% ipython --no-banner

In [1]: import numpy as np

In [2]: from numpy import linalg as LA

In [3]: np.set_printoptions(precision=4, suppress=True, linewidth=160)

In [4]: def rnd(a):
   ...:     return np.round(a, 4) + 0
   ...: 

In [5]: E = np.array([[0, 1, 0, 0], [1, 0, 0, 1], [0, 0, 0, 0], [0, 1, 0, 0]])

In [6]: rk = LA.matrix_rank(E)

In [7]: print(rk)
2

In [8]: null = LA.svd(E)[2][rk:].T

In [9]: print(null.shape)
(4, 2)

In [10]: print([int(LA.matrix_rank(np.delete(E, i, axis=0))) for i in range(4)])
[2, 1, 2, 2]

In [11]: print(rnd(null @ null.T))
[[ 0.5  0.   0.  -0.5]
 [ 0.   0.   0.   0. ]
 [ 0.   0.   1.   0. ]
 [-0.5  0.   0.   0.5]]

In [12]: print(LA.matrix_rank(E.T @ E), LA.matrix_rank(E @ E.T))
2 2

In [13]: print([int(LA.matrix_rank(E[:, :j + 1])) for j in range(4)])
[1, 2, 2, 2]

In [14]: w, vecs = LA.eigh(E)

In [15]: print(rnd(LA.eigvalsh(E + 5 * np.eye(4))))
[3.5858 5.     5.     6.4142]

In [16]: print(rnd(np.abs(vecs[:, -1])))
[0.5    0.7071 0.     0.5   ]

In [17]: print(rnd(vecs.T @ vecs))
[[1. 0. 0. 0.]
 [0. 1. 0. 0.]
 [0. 0. 1. 0.]
 [0. 0. 0. 1.]]

In [18]: print((w > 1e-8).sum(), (w < -1e-8).sum())
1 1

In [19]: print(rnd(vecs.T @ E @ vecs))
[[-1.4142  0.      0.      0.    ]
 [ 0.      0.      0.      0.    ]
 [ 0.      0.      0.      0.    ]
 [ 0.      0.      0.      1.4142]]

In [20]: print(rnd(w))
[-1.4142  0.      0.      1.4142]

In [21]: print(np.abs(vecs[:, -1]).round(6).argmax())
1

In [22]: print(rnd(LA.eigvalsh(E @ E)))
[0. 0. 2. 2.]

In [23]: t = np.radians(180)

In [24]: r_ = np.eye(4)

In [25]: r_[2, 2] = r_[1, 1] = np.cos(t)

In [26]: r_[2, 1], r_[1, 2] = -np.sin(t), np.sin(t)

In [27]: print(rnd(r_))
[[ 1.  0.  0.  0.]
 [ 0. -1.  0.  0.]
 [ 0.  0. -1.  0.]
 [ 0.  0.  0.  1.]]

In [28]: A2 = E @ r_.T

In [29]: print(np.allclose(E @ E.T, A2 @ A2.T))
True

In [30]: print(rnd(A2))
[[ 0. -1.  0.  0.]
 [ 1.  0.  0.  1.]
 [ 0.  0.  0.  0.]
 [ 0. -1.  0.  0.]]

In [31]: print(rnd(LA.det(r_)), np.trace(r_))
1.0 0.0
